$ python3 -q
>>> import numpy as np
>>> import numpy.linalg as la
>>> np.set_printoptions(precision=1, suppress=True, linewidth=120, sign=" ")
>>> def rd(a):
...     return np.round(a, 1) + 0
... 
>>> rng = np.random.default_rng(5933)
>>> m1 = np.eye(10, dtype=int)[rng.permutation(10)] * np.array([2, 1, 2, 2, 0, 1, 1, 1, 1, 2])
>>> print(m1)
[[ 0  0  0  0  0  0  0  0  0  2]
 [ 2  0  0  0  0  0  0  0  0  0]
 [ 0  0  2  0  0  0  0  0  0  0]
 [ 0  0  0  0  0  0  0  0  0  0]
 [ 0  1  0  0  0  0  0  0  0  0]
 [ 0  0  0  0  0  0  0  1  0  0]
 [ 0  0  0  2  0  0  0  0  0  0]
 [ 0  0  0  0  0  1  0  0  0  0]
 [ 0  0  0  0  0  0  1  0  0  0]
 [ 0  0  0  0  0  0  0  0  1  0]]
>>> print(m1.T @ m1)
[[ 4  0  0  0  0  0  0  0  0  0]
 [ 0  1  0  0  0  0  0  0  0  0]
 [ 0  0  4  0  0  0  0  0  0  0]
 [ 0  0  0  4  0  0  0  0  0  0]
 [ 0  0  0  0  0  0  0  0  0  0]
 [ 0  0  0  0  0  1  0  0  0  0]
 [ 0  0  0  0  0  0  1  0  0  0]
 [ 0  0  0  0  0  0  0  1  0  0]
 [ 0  0  0  0  0  0  0  0  1  0]
 [ 0  0  0  0  0  0  0  0  0  4]]
>>> print(rd(la.pinv(m1)))
[[ 0.   0.5  0.   0.   0.   0.   0.   0.   0.   0. ]
 [ 0.   0.   0.   0.   1.   0.   0.   0.   0.   0. ]
 [ 0.   0.   0.5  0.   0.   0.   0.   0.   0.   0. ]
 [ 0.   0.   0.   0.   0.   0.   0.5  0.   0.   0. ]
 [ 0.   0.   0.   0.   0.   0.   0.   0.   0.   0. ]
 [ 0.   0.   0.   0.   0.   0.   0.   1.   0.   0. ]
 [ 0.   0.   0.   0.   0.   0.   0.   0.   1.   0. ]
 [ 0.   0.   0.   0.   0.   1.   0.   0.   0.   0. ]
 [ 0.   0.   0.   0.   0.   0.   0.   0.   0.   1. ]
 [ 0.5  0.   0.   0.   0.   0.   0.   0.   0.   0. ]]
>>> F = np.loadtxt("data.csv", delimiter=",")
>>> print(F)
[[ 0.9  0.3 -0.1 -0.4 -0.5  0.9  0.7  1.   0.9 -0.3  0.9]
 [ 0.2  0.   0.6 -0.9 -1.   0.2  0.7 -0.7  0.2 -0.9  0.8]
 [ 1.   0.7 -0.6 -0.1 -0.2  1.   0.9  1.   1.  -0.2  1. ]
 [ 0.   0.3  0.2  0.2  0.2  0.8  0.1  0.9  0.9  0.4  0.8]
 [ 0.9  0.2 -0.1 -0.7 -0.8  0.8  0.8  0.9  0.9 -0.7  0.9]
 [ 1.  -0.6 -1.   0.9  1.  -0.9 -0.5 -0.1 -1.   0.1 -1. ]
 [-0.7 -0.3  0.4 -0.6 -0.7 -0.8 -0.1 -1.  -0.9 -0.5 -0.6]
 [ 1.   0.  -0.7 -0.2 -0.2  0.7  0.8  1.   0.8 -0.6  0.7]
 [ 1.  -0.3 -1.   0.9  1.  -0.2  0.1  1.  -0.1  0.2 -0.8]
 [-1.   0.4  0.9 -0.7 -0.8  0.7  0.  -0.3  0.8  0.2  0.9]
 [ 0.8 -0.5 -0.7 -0.1  0.1 -0.9  0.1 -0.8 -0.9 -0.7 -0.9]
 [ 1.   0.3 -0.9  0.9  1.   0.9  0.3  1.   1.   0.7  0.6]
 [-1.   0.   0.9 -0.8 -0.9 -0.4 -0.2 -1.  -0.6 -0.3  0.1]
 [-0.4 -0.3 -0.2  0.1  0.2 -0.8 -0.3 -0.9 -0.9 -0.1 -0.8]
 [ 0.6  0.  -0.3  0.1  0.2  0.1  0.1  0.4  0.1 -0.1  0. ]
 [ 0.8 -0.5 -0.8  0.5  0.7 -0.9 -0.3 -0.6 -0.9 -0.2 -0.9]
 [-0.6 -0.3  0.5 -0.9 -0.9 -0.7  0.3 -1.  -0.8 -0.8 -0.4]
 [ 1.   0.3 -0.1 -0.6 -0.7  0.9  0.8  1.   0.9 -0.6  1. ]
 [-1.   0.1  1.  -0.9 -1.   0.   0.1 -1.  -0.1 -0.4  0.7]
 [ 0.7 -0.4  0.1 -0.9 -1.  -0.5  0.8 -0.9 -0.7 -1.   0.2]
 [-1.   0.6  0.8  0.8  0.9  0.9 -0.8  0.9  0.9  1.   0.7]
 [-0.8 -0.3 -0.8  1.   1.  -0.9 -1.  -0.3 -0.9  1.  -1. ]
 [ 1.   0.  -0.8  0.7  0.9  0.4  0.1  1.   0.5  0.3 -0.1]
 [ 1.  -0.6 -1.   1.   1.  -0.3  0.9  1.  -0.3 -0.8 -0.9]
 [ 1.   0.4 -0.9  0.7  0.8  1.   0.8  1.   1.   0.1  1. ]
 [-1.   0.1  0.3  0.9  1.  -0.6 -0.9 -0.5 -0.6  1.  -0.9]
 [-1.   0.5  0.9 -0.1 -0.3  0.7 -0.3  0.2  0.8  0.6  0.8]
 [ 1.  -0.6 -1.   0.9  1.  -0.8  0.1  0.9 -0.9 -0.3 -1. ]
 [-1.   0.2  0.9  0.1  0.  -0.3 -0.8 -0.9 -0.3  0.7 -0.3]
 [ 1.   0.  -1.   1.   1.   0.8  0.5  1.   0.9  0.5 -0.1]
 [ 0.9  0.  -1.   1.   1.  -0.5 -1.   1.  -0.3  1.  -1. ]
 [ 1.  -0.6 -1.   0.8  1.  -0.8  0.2  0.8 -0.8 -0.4 -1. ]
 [-1.   0.1  1.  -1.  -1.   0.1  0.7 -1.  -0.1 -0.9  0.9]
 [ 0.4  0.1  0.5 -0.9 -1.   0.6  0.8  0.   0.7 -0.8  0.9]
 [ 1.  -0.1 -0.9  0.9  1.   0.1  0.   1.   0.2  0.3 -0.6]
 [-1.   0.4  0.9 -0.5 -0.7  0.7 -0.2 -0.2  0.8  0.4  0.9]
 [-0.5 -0.5  0.9 -1.  -1.  -0.9  0.9 -1.  -1.  -1.   0.5]]
>>> left, sv, vt = la.svd(m1)
>>> print(sv)
[ 2.  2.  2.  2.  1.  1.  1.  1.  1.  0.]
>>> print(np.argmax(sv[:-1] / (sv[1:] + 1e-6)) + 1)
9
>>> M2 = left[:, :9] @ np.diag(sv[:9]) @ vt[:9]
>>> print(M2)
[[ 0.  0.  0.  0.  0.  0.  0.  0.  0.  2.]
 [ 2.  0.  0.  0.  0.  0.  0.  0.  0.  0.]
 [ 0.  0.  2.  0.  0.  0.  0.  0.  0.  0.]
 [ 0.  0.  0.  0.  0.  0.  0.  0.  0.  0.]
 [ 0.  1.  0.  0.  0.  0.  0.  0.  0.  0.]
 [ 0.  0.  0.  0.  0.  0.  0.  1.  0.  0.]
 [ 0.  0.  0.  2.  0.  0.  0.  0.  0.  0.]
 [ 0.  0.  0.  0.  0.  1.  0.  0.  0.  0.]
 [ 0.  0.  0.  0.  0.  0.  1.  0.  0.  0.]
 [ 0.  0.  0.  0.  0.  0.  0.  0.  1.  0.]]
>>> print(la.matrix_rank(M2))
9
>>> print(rd(la.norm(m1 - M2) / la.norm(m1)))
0.0
>>> print(rd(la.norm(m1 - M2, 2)), sv[9])
0.0 0.0
>>> idx = rng.permutation(11)
>>> M2 = F[:, idx] * rng.choice([-1, 1], 11)
>>> print(M2)
[[ 1.   0.7 -0.9 -0.9 -0.5  0.4  0.3  0.9  0.1 -0.3  0.9]
 [-0.7  0.7 -0.2 -0.2 -1.   0.9  0.   0.2 -0.6 -0.9  0.8]
 [ 1.   0.9 -1.  -1.  -0.2  0.1  0.7  1.   0.6 -0.2  1. ]
 [ 0.9  0.1 -0.9 -0.8  0.2 -0.2  0.3  0.  -0.2  0.4  0.8]
 [ 0.9  0.8 -0.9 -0.8 -0.8  0.7  0.2  0.9  0.1 -0.7  0.9]
 [-0.1 -0.5  1.   0.9  1.  -0.9 -0.6  1.   1.   0.1 -1. ]
 [-1.  -0.1  0.9  0.8 -0.7  0.6 -0.3 -0.7 -0.4 -0.5 -0.6]
 [ 1.   0.8 -0.8 -0.7 -0.2  0.2  0.   1.   0.7 -0.6  0.7]
 [ 1.   0.1  0.1  0.2  1.  -0.9 -0.3  1.   1.   0.2 -0.8]
 [-0.3  0.  -0.8 -0.7 -0.8  0.7  0.4 -1.  -0.9  0.2  0.9]
 [-0.8  0.1  0.9  0.9  0.1  0.1 -0.5  0.8  0.7 -0.7 -0.9]
 [ 1.   0.3 -1.  -0.9  1.  -0.9  0.3  1.   0.9  0.7  0.6]
 [-1.  -0.2  0.6  0.4 -0.9  0.8  0.  -1.  -0.9 -0.3  0.1]
 [-0.9 -0.3  0.9  0.8  0.2 -0.1 -0.3 -0.4  0.2 -0.1 -0.8]
 [ 0.4  0.1 -0.1 -0.1  0.2 -0.1  0.   0.6  0.3 -0.1  0. ]
 [-0.6 -0.3  0.9  0.9  0.7 -0.5 -0.5  0.8  0.8 -0.2 -0.9]
 [-1.   0.3  0.8  0.7 -0.9  0.9 -0.3 -0.6 -0.5 -0.8 -0.4]
 [ 1.   0.8 -0.9 -0.9 -0.7  0.6  0.3  1.   0.1 -0.6  1. ]
 [-1.   0.1  0.1 -0.  -1.   0.9  0.1 -1.  -1.  -0.4  0.7]
 [-0.9  0.8  0.7  0.5 -1.   0.9 -0.4  0.7 -0.1 -1.   0.2]
 [ 0.9 -0.8 -0.9 -0.9  0.9 -0.8  0.6 -1.  -0.8  1.   0.7]
 [-0.3 -1.   0.9  0.9  1.  -1.  -0.3 -0.8  0.8  1.  -1. ]
 [ 1.   0.1 -0.5 -0.4  0.9 -0.7  0.   1.   0.8  0.3 -0.1]
 [ 1.   0.9  0.3  0.3  1.  -1.  -0.6  1.   1.  -0.8 -0.9]
 [ 1.   0.8 -1.  -1.   0.8 -0.7  0.4  1.   0.9  0.1  1. ]
 [-0.5 -0.9  0.6  0.6  1.  -0.9  0.1 -1.  -0.3  1.  -0.9]
 [ 0.2 -0.3 -0.8 -0.7 -0.3  0.1  0.5 -1.  -0.9  0.6  0.8]
 [ 0.9  0.1  0.9  0.8  1.  -0.9 -0.6  1.   1.  -0.3 -1. ]
 [-0.9 -0.8  0.3  0.3  0.  -0.1  0.2 -1.  -0.9  0.7 -0.3]
 [ 1.   0.5 -0.9 -0.8  1.  -1.   0.   1.   1.   0.5 -0.1]
 [ 1.  -1.   0.3  0.5  1.  -1.   0.   0.9  1.   1.  -1. ]
 [ 0.8  0.2  0.8  0.8  1.  -0.8 -0.6  1.   1.  -0.4 -1. ]
 [-1.   0.7  0.1 -0.1 -1.   1.   0.1 -1.  -1.  -0.9  0.9]
 [ 0.   0.8 -0.7 -0.6 -1.   0.9  0.1  0.4 -0.5 -0.8  0.9]
 [ 1.   0.  -0.2 -0.1  1.  -0.9 -0.1  1.   0.9  0.3 -0.6]
 [-0.2 -0.2 -0.8 -0.7 -0.7  0.5  0.4 -1.  -0.9  0.4  0.9]
 [-1.   0.9  1.   0.9 -1.   1.  -0.5 -0.5 -0.9 -1.   0.5]]
>>> left, _, vt = la.svd(F.T @ M2)
>>> print(rd(la.lstsq(F, M2)[0]))
[[ 0.  0.  0.  0.  0.  0.  0.  1.  0.  0.  0.]
 [ 0.  0.  0.  0.  0.  0.  1.  0.  0.  0.  0.]
 [ 0.  0.  0.  0.  0.  0.  0.  0. -1.  0.  0.]
 [ 0.  0.  0.  0.  0. -1.  0.  0.  0.  0.  0.]
 [ 0.  0.  0.  0.  1.  0.  0.  0.  0.  0.  0.]
 [ 0.  0.  0. -1.  0.  0.  0.  0.  0.  0.  0.]
 [ 0.  1.  0.  0.  0.  0.  0.  0.  0.  0.  0.]
 [ 1.  0.  0.  0.  0.  0.  0.  0.  0.  0.  0.]
 [ 0.  0. -1.  0.  0.  0.  0.  0.  0.  0.  0.]
 [ 0.  0.  0.  0.  0.  0.  0.  0.  0.  1.  0.]
 [ 0.  0.  0.  0.  0.  0.  0.  0.  0.  0.  1.]]
>>> print(rd(left @ vt))
[[ 0.  0.  0.  0.  0.  0.  0.  1.  0.  0.  0.]
 [ 0.  0.  0.  0.  0.  0.  1.  0.  0.  0.  0.]
 [ 0.  0.  0.  0.  0.  0.  0.  0. -1.  0.  0.]
 [ 0.  0.  0.  0.  0. -1.  0.  0.  0.  0.  0.]
 [ 0.  0.  0.  0.  1.  0.  0.  0.  0.  0.  0.]
 [ 0.  0.  0. -1.  0.  0.  0.  0.  0.  0.  0.]
 [ 0.  1.  0.  0.  0.  0.  0.  0.  0.  0.  0.]
 [ 1.  0.  0.  0.  0.  0.  0.  0.  0.  0.  0.]
 [ 0.  0. -1.  0.  0.  0.  0.  0.  0.  0.  0.]
 [ 0.  0.  0.  0.  0.  0.  0.  0.  0.  1.  0.]
 [ 0.  0.  0.  0.  0.  0.  0.  0.  0.  0.  1.]]
